$ python3 -q
>>> import numpy as np
>>> np.set_printoptions(precision=3, suppress=True, linewidth=140, floatmode="fixed")
>>> tidy = lambda a: np.round(a, 3) + 0
>>> rng = np.random.default_rng(6487)
>>> arr = rng.normal(size=(25, 3)) + 10 * np.array([-9, -4, 6])
>>> tidy(arr)
array([[-89.628, -39.979,  61.146],
       [-89.446, -41.063,  60.003],
       [-89.964, -39.376,  59.385],
       [-88.613, -39.975,  58.984],
       [-90.856, -39.166,  60.911],
       [-90.375, -38.719,  60.878],
       [-91.363, -39.639,  60.736],
       [-91.537, -41.056,  58.522],
       [-89.114, -38.604,  62.585],
       [-89.331, -38.533,  60.481],
       [-90.616, -39.637,  60.752],
       [-88.579, -40.627,  58.689],
       [-88.140, -40.998,  61.960],
       [-89.836, -40.648,  58.768],
       [-89.600, -38.567,  61.123],
       [-90.978, -40.928,  60.479],
       [-89.139, -40.470,  59.155],
       [-90.528, -39.689,  59.911],
       [-91.439, -38.575,  61.032],
       [-91.301, -39.192,  60.372],
       [-91.320, -40.828,  59.566],
       [-91.037, -41.892,  61.354],
       [-91.129, -40.851,  59.254],
       [-91.897, -39.696,  59.317],
       [-91.601, -39.128,  60.313]])
>>> other = np.c_[arr[:, :1] @ np.array([[3]]), np.array([-6, 3, 4, 0, 9, -9, -6, -3, 2, -1, -4, 5, -5, 4, -2, -7, -8, 6, -9, 7, -6, -7, -4, -4, -3])]
>>> tidy(other)
array([[-268.883,   -6.000],
       [-268.339,    3.000],
       [-269.892,    4.000],
       [-265.838,    0.000],
       [-272.567,    9.000],
       [-271.126,   -9.000],
       [-274.089,   -6.000],
       [-274.612,   -3.000],
       [-267.343,    2.000],
       [-267.993,   -1.000],
       [-271.847,   -4.000],
       [-265.737,    5.000],
       [-264.421,   -5.000],
       [-269.508,    4.000],
       [-268.799,   -2.000],
       [-272.935,   -7.000],
       [-267.416,   -8.000],
       [-271.585,    6.000],
       [-274.318,   -9.000],
       [-273.904,    7.000],
       [-273.960,   -6.000],
       [-273.112,   -7.000],
       [-273.388,   -4.000],
       [-275.692,   -4.000],
       [-274.803,   -3.000]])
>>> tidy(np.linalg.norm(np.linalg.qr(arr)[0].T @ other, axis=0) ** 2 / ((other ** 2).sum(axis=0) + 1e-12))
array([1.000, 0.106])
>>> tidy(np.linalg.lstsq(arr, other[:, 0])[0])
array([3.000, 0.000, 0.000])
>>> G = np.cov(arr, rowvar=False)
>>> np.argwhere(np.triu(np.abs(np.corrcoef(arr.T)) > 0.8, 1))
array([], shape=(0, 2), dtype=int64)
>>> G.shape
(3, 3)
>>> tidy(arr.std(axis=0))
array([1.069, 0.953, 1.037])
>>> m1 = np.array([[1, -4, 16, -64],
...     [1, -3, 9, -27],
...     [1, -2, 4, -8],
...     [1, -1, 1, -1],
...     [1, 0, 0, 0],
...     [1, 1, 1, 1],
...     [1, 2, 4, 8],
...     [1, 3, 9, 27]])
>>> P = m1 @ np.linalg.solve(m1.T @ m1, m1.T)
>>> tidy(np.trace(P))
np.float64(4.0)
>>> np.allclose(P @ P, P)
True
>>> tidy(np.linalg.eigvalsh(P))
array([0.000, 0.000, 0.000, 0.000, 1.000, 1.000, 1.000, 1.000])
>>> tidy(P @ m1[:, 3])
array([-64.000, -27.000,  -8.000,  -1.000,   0.000,   1.000,   8.000,  27.000])
